$ python3 -q
>>> import numpy as np
>>> np.set_printoptions(precision=3, suppress=True, linewidth=140)
>>> rd = lambda a: np.round(a, 3) + 0
>>> X = np.loadtxt("test11.csv", delimiter=",")
>>> rd(X)
array([[-40.122, -26.402,   1.897, -27.831],
       [-29.702, -20.21 ,   0.197, -20.69 ],
       [ -9.979,  -8.585,  -2.878,  -7.628],
       [ -8.791,  -7.875,  -3.025,  -6.866],
       [ -8.512,  -7.707,  -3.057,  -6.688],
       [ -6.381,  -6.407,  -3.27 ,  -5.33 ],
       [ -0.409,  -1.606,  -1.953,  -1.097],
       [ -0.027,  -0.183,  -0.235,  -0.13 ],
       [  0.027,   0.194,   0.249,   0.14 ],
       [  0.127,   0.878,   1.112,   0.65 ],
       [  0.21 ,   1.368,   1.708,   1.032],
       [  0.273,   1.692,   2.091,   1.291],
       [  0.432,   2.391,   2.888,   1.868],
       [  0.44 ,   2.422,   2.922,   1.893],
       [  3.873,  10.161,   9.807,   9.09 ],
       [  6.332,  14.122,  12.567,  13.043],
       [ 13.302,  23.768,  18.274,  22.988],
       [ 25.801,  38.91 ,  25.646,  39.056],
       [ 25.944,  39.075,  25.719,  39.233],
       [ 33.91 ,  48.069,  29.552,  48.923],
       [ 37.14 ,  51.626,  30.99 ,  52.777],
       [ 43.301,  58.301,  33.588,  60.033],
       [ 51.547,  67.049,  36.825,  69.586]])
>>> Uu, sv, Vt = np.linalg.svd(X)
>>> vecs = Vt[:(sv > 1e-8).sum()]
>>> rng = np.random.default_rng(13244)
>>> x = X[12] + 5 * X[18] + rng.integers(2) * np.eye(4)[0]
>>> rd(x)
array([130.153, 197.768, 131.482, 198.032])
>>> np.linalg.matrix_rank(np.vstack([X, x]))
np.int64(3)
>>> np.allclose(vecs.T @ vecs @ x, x)
True
>>> idx = X[:, 2] > np.median(X[:, 2])
>>> u = X[idx].mean(axis=0) - X[~idx].mean(axis=0)
>>> rd((((X - X.mean(axis=0)) @ u > 0) == idx).mean())
np.float64(0.87)
>>> ((X - X.mean(axis=0)) @ u > 0).astype(int)
array([0, 0, 0, 0, 0, 0, 0, 0, 0, 0, 0, 0, 0, 0, 0, 1, 1, 1, 1, 1, 1, 1, 1])
>>> np.argsort(-np.abs(u).round(6), kind="stable")
array([3, 1, 0, 2])
>>> D = np.linalg.norm(X[:, None] - X[None], axis=-1)
>>> D.mean(axis=1).argmax()
np.int64(22)
>>> D[5].round(6).argsort(kind="stable")[:4]
array([5, 4, 3, 2])
>>> np.flatnonzero(D[5] < D.mean() / 2)
array([ 2,  3,  4,  5,  6,  7,  8,  9, 10, 11, 12, 13])
>>> rd(D[:5, :5])
array([[ 0.   , 14.171, 40.707, 42.293, 42.665],
       [14.171,  0.   , 26.537, 28.123, 28.496],
       [40.707, 26.537,  0.   ,  1.587,  1.96 ],
       [42.293, 28.123,  1.587,  0.   ,  0.373],
       [42.665, 28.496,  1.96 ,  0.373,  0.   ]])
